>>> import numpy as np
>>> import numpy.linalg as la
>>> np.set_printoptions(precision=2, suppress=True, linewidth=100, legacy="1.25")
>>> def tidy(a):
...     return np.round(a, 2) + 0
... 
>>> u = np.array([-3, 1, -3, 1, 3, -3, 2, 2, 2, 2, 1])
>>> m1 = np.array([np.roll(u, i) for i in range(11)])
>>> print(m1)
[[-3  1 -3  1  3 -3  2  2  2  2  1]
 [ 1 -3  1 -3  1  3 -3  2  2  2  2]
 [ 2  1 -3  1 -3  1  3 -3  2  2  2]
 [ 2  2  1 -3  1 -3  1  3 -3  2  2]
 [ 2  2  2  1 -3  1 -3  1  3 -3  2]
 [ 2  2  2  2  1 -3  1 -3  1  3 -3]
 [-3  2  2  2  2  1 -3  1 -3  1  3]
 [ 3 -3  2  2  2  2  1 -3  1 -3  1]
 [ 1  3 -3  2  2  2  2  1 -3  1 -3]
 [-3  1  3 -3  2  2  2  2  1 -3  1]
 [ 1 -3  1  3 -3  2  2  2  2  1 -3]]
>>> W = np.array([[0, 0, -1, 3],
...     [0, 0, 2, -1],
...     [-2, -1, 3, 3],
...     [-3, -3, -1, 3],
...     [-1, 2, -1, 3],
...     [-2, -1, 0, 3],
...     [-2, 3, -3, -3],
...     [-1, 2, -1, 3],
...     [0, -3, -2, 1],
...     [2, 1, 0, 2],
...     [1, 1, -1, 1]])
>>> coef = np.array([-1, 3, 0, -2])
>>> act = np.maximum(m1 @ W + coef, 0)
>>> print(la.matrix_rank(act))
4
>>> print(tidy((act > 0).mean(axis=0)))
[0.36 0.55 0.45 0.45]
>>> print(act)
[[ 4 19  0  0]
 [ 9  3  0 33]
 [ 6  0  0  0]
 [12 38  5  0]
 [ 0  0 10 16]
 [ 0  0  6  0]
 [ 0  4 20 22]
 [ 0  0  0 18]
 [ 0 17  0  0]
 [ 0 16  4  0]
 [ 0  0  0 14]]
>>> cent = np.array([[1, 0], [2, 2], [1, 0], [1, 1]])
>>> print((act @ cent).round(6).argmax(axis=1))
[0 0 0 0 0 0 0 0 0 0 0]
>>> A = np.load("layer3.npy")
>>> print(A)
[[0 0 0 0 0 1 0 0]
 [0 0 0 0 1 0 0 0]
 [0 0 0 1 0 0 0 0]
 [0 0 1 0 0 0 0 0]
 [1 0 0 0 0 0 0 0]
 [0 1 0 0 0 0 0 0]
 [0 0 0 0 0 0 1 0]
 [0 0 0 0 0 0 0 1]]
>>> rng = np.random.default_rng(67)
>>> idx = rng.permutation(8)
>>> print(idx)
[2 3 6 5 7 4 1 0]
>>> B = A[idx][:, idx]
>>> print(np.allclose(B, A))
False
>>> print(tidy(la.det(B)), tidy(la.det(A[idx])))
1.0 -1.0
>>> print(np.trace(B))
2
>>> ang = np.radians(180)
>>> r_ = np.eye(8)
>>> r_[5, 5] = r_[6, 6] = np.cos(ang)
>>> r_[5, 6], r_[6, 5] = -np.sin(ang), np.sin(ang)
>>> print(tidy(r_))
[[ 1.  0.  0.  0.  0.  0.  0.  0.]
 [ 0.  1.  0.  0.  0.  0.  0.  0.]
 [ 0.  0.  1.  0.  0.  0.  0.  0.]
 [ 0.  0.  0.  1.  0.  0.  0.  0.]
 [ 0.  0.  0.  0.  1.  0.  0.  0.]
 [ 0.  0.  0.  0.  0. -1.  0.  0.]
 [ 0.  0.  0.  0.  0.  0. -1.  0.]
 [ 0.  0.  0.  0.  0.  0.  0.  1.]]
>>> B = A @ r_.T
>>> print(tidy(la.svd(A, compute_uv=False)), tidy(la.svd(B, compute_uv=False)))
[1. 1. 1. 1. 1. 1. 1. 1.] [1. 1. 1. 1. 1. 1. 1. 1.]
>>> print(np.allclose(la.norm(A, axis=1), la.norm(B, axis=1)))
True
>>> print(np.allclose(A @ A.T, B @ B.T))
True
>>> vec = np.array([-3, -1, -1, 0, 2, 2, -2, 3])
>>> print(tidy(np.sort(np.abs(np.degrees(np.angle(la.eigvals(A)))))))
[  0.   0.   0.   0.  90.  90. 180. 180.]
>>> print([p for p in range(1, 25) if np.allclose(la.matrix_power(A, p), np.eye(8))])
[4, 8, 12, 16, 20, 24]
>>> B = np.array([[5, 5, 4, 1, 0, 1, 3, 4, 2, 2, 3, 5, 0, 4]])
>>> J = B.T @ B
>>> print(J)
[[25 25 20  5  0  5 15 20 10 10 15 25  0 20]
 [25 25 20  5  0  5 15 20 10 10 15 25  0 20]
 [20 20 16  4  0  4 12 16  8  8 12 20  0 16]
 [ 5  5  4  1  0  1  3  4  2  2  3  5  0  4]
 [ 0  0  0  0  0  0  0  0  0  0  0  0  0  0]
 [ 5  5  4  1  0  1  3  4  2  2  3  5  0  4]
 [15 15 12  3  0  3  9 12  6  6  9 15  0 12]
 [20 20 16  4  0  4 12 16  8  8 12 20  0 16]
 [10 10  8  2  0  2  6  8  4  4  6 10  0  8]
 [10 10  8  2  0  2  6  8  4  4  6 10  0  8]
 [15 15 12  3  0  3  9 12  6  6  9 15  0 12]
 [25 25 20  5  0  5 15 20 10 10 15 25  0 20]
 [ 0  0  0  0  0  0  0  0  0  0  0  0  0  0]
 [20 20 16  4  0  4 12 16  8  8 12 20  0 16]]
>>> r = la.matrix_rank(J)
>>> print(r)
1
>>> N = la.svd(J)[2][r:].T
>>> print([int(la.matrix_rank(J[:i])) for i in range(1, len(J) + 1)])
[1, 1, 1, 1, 1, 1, 1, 1, 1, 1, 1, 1, 1, 1]
>>> print(la.matrix_rank(J.T @ J), la.matrix_rank(J @ J.T))
1 1
>>> print([int(la.matrix_rank(J[:, :j + 1])) for j in range(14)])
[1, 1, 1, 1, 1, 1, 1, 1, 1, 1, 1, 1, 1, 1]
>>> print([int(la.matrix_rank(np.delete(J, i, axis=0))) for i in range(14)])
[1, 1, 1, 1, 1, 1, 1, 1, 1, 1, 1, 1, 1, 1]
>>> M = np.load("a.npy")
>>> print(M)
[[-0.42  0.59 -0.15  0.09 -0.72 -0.04  0.16 -0.07 -0.15 -0.11]
 [ 0.96  0.13  0.97  0.41  0.68 -0.98  0.74  0.98  0.71  0.98]
 [-0.98  1.   -0.31  1.   -0.99 -0.61  0.93 -0.45  0.38 -0.01]
 [ 0.46 -0.38 -0.06 -1.   -0.97 -0.1  -0.54  0.68 -0.81  0.04]
 [ 0.99 -0.92  0.92 -1.    0.6  -0.83 -0.38  0.97 -0.11  0.89]
 [-0.99  0.98 -0.95  0.97 -1.   -0.56  0.9   0.12 -0.66  0.17]
 [ 0.45 -0.94 -0.16  0.77  0.82 -0.8   0.6   0.88  0.2   0.91]
 [ 1.   -1.    0.97  0.71  1.   -0.97  0.33  0.99  0.94  1.  ]
 [ 0.88 -1.   -0.74 -0.99  0.93  0.09 -0.72  0.86 -0.74  0.66]
 [-1.    0.97 -0.98  0.34 -1.    0.79  0.23 -0.89 -0.86 -0.92]
 [ 0.34 -0.67  0.63  1.    1.    0.9  -0.01 -0.99  0.99 -0.75]
 [ 1.   -0.64  0.99 -0.99  1.    0.97 -0.98 -0.96  0.83 -0.96]
 [ 0.03  0.87  0.54  0.11 -0.41 -0.02  0.04 -0.26  0.24 -0.24]
 [ 0.3  -0.93 -0.46 -0.7   0.96  0.91 -0.83 -0.86 -0.05 -0.83]
 [-0.56 -0.62 -0.69  0.74  0.94  0.92 -0.59 -0.95  0.24 -0.88]
 [-0.98  1.   -0.15 -0.84 -1.   -0.92  0.9   0.82 -0.91  0.3 ]
 [ 0.62  0.74  0.88  0.97  0.46 -0.95  0.85  0.89  0.76  0.93]
 [-0.09  1.    0.89  0.92 -0.85 -0.81  0.77  0.34  0.66  0.49]
 [-0.81 -0.1  -0.74  0.96  1.    1.   -0.92 -1.    0.69 -1.  ]
 [ 0.91  0.97  0.99 -0.18 -0.85 -0.98  0.79  0.98  0.57  0.96]
 [-0.81  0.89 -0.71 -0.99 -1.   -0.97  0.8   0.99 -0.97  0.92]
 [-0.15  0.84  0.22 -0.88  0.69  0.99 -0.94 -0.99  0.13 -0.99]
 [ 0.11 -0.59  0.03  0.95  0.87 -0.56  0.57  0.46  0.52  0.7 ]
 [ 0.9   0.92  0.96 -0.9  -0.11 -0.32 -0.35  0.21  0.44 -0.04]
 [-0.1   0.65  0.08 -0.85 -1.   -1.    0.95  1.   -0.83  0.99]
 [ 0.65 -0.59  0.33 -0.87  0.73  0.54 -0.66 -0.35 -0.02 -0.46]
 [-0.97  0.25 -0.89  1.   -0.41 -0.85  0.97  0.57  0.38  0.87]
 [ 0.98 -0.23  0.96 -0.92  0.94 -0.28 -0.56  0.45  0.58  0.31]
 [ 0.98 -0.43  0.97 -0.84  1.    0.96 -0.96 -0.97  0.87 -0.95]
 [ 0.99 -1.    0.91  0.15  1.    0.65 -0.84 -0.48  0.91 -0.01]
 [ 0.97 -0.99  0.74 -0.37  1.    0.92 -0.92 -0.89  0.81 -0.76]
 [ 0.99 -0.95  0.94 -0.98  0.92 -0.83 -0.35  0.96  0.23  0.91]
 [-0.74 -0.99 -0.92  1.    1.    0.75  0.21 -0.86  0.69 -0.26]]
>>> Xc = (M - M.mean(axis=0)) / M.std(axis=0)
>>> print(np.argwhere(np.abs(Xc) > 2))
[]
>>> coef = la.lstsq(np.delete(Xc, 5, axis=1), Xc[:, 5])[0]
>>> print(np.abs(coef).argmax())
6
>>> print(tidy(1 - np.var(Xc[:, 5] - np.delete(Xc, 5, axis=1) @ coef)))
0.97
>>> print(tidy(coef))
[ 0.27 -0.01 -0.22  0.03  0.08 -0.17 -0.61 -0.1  -0.24]
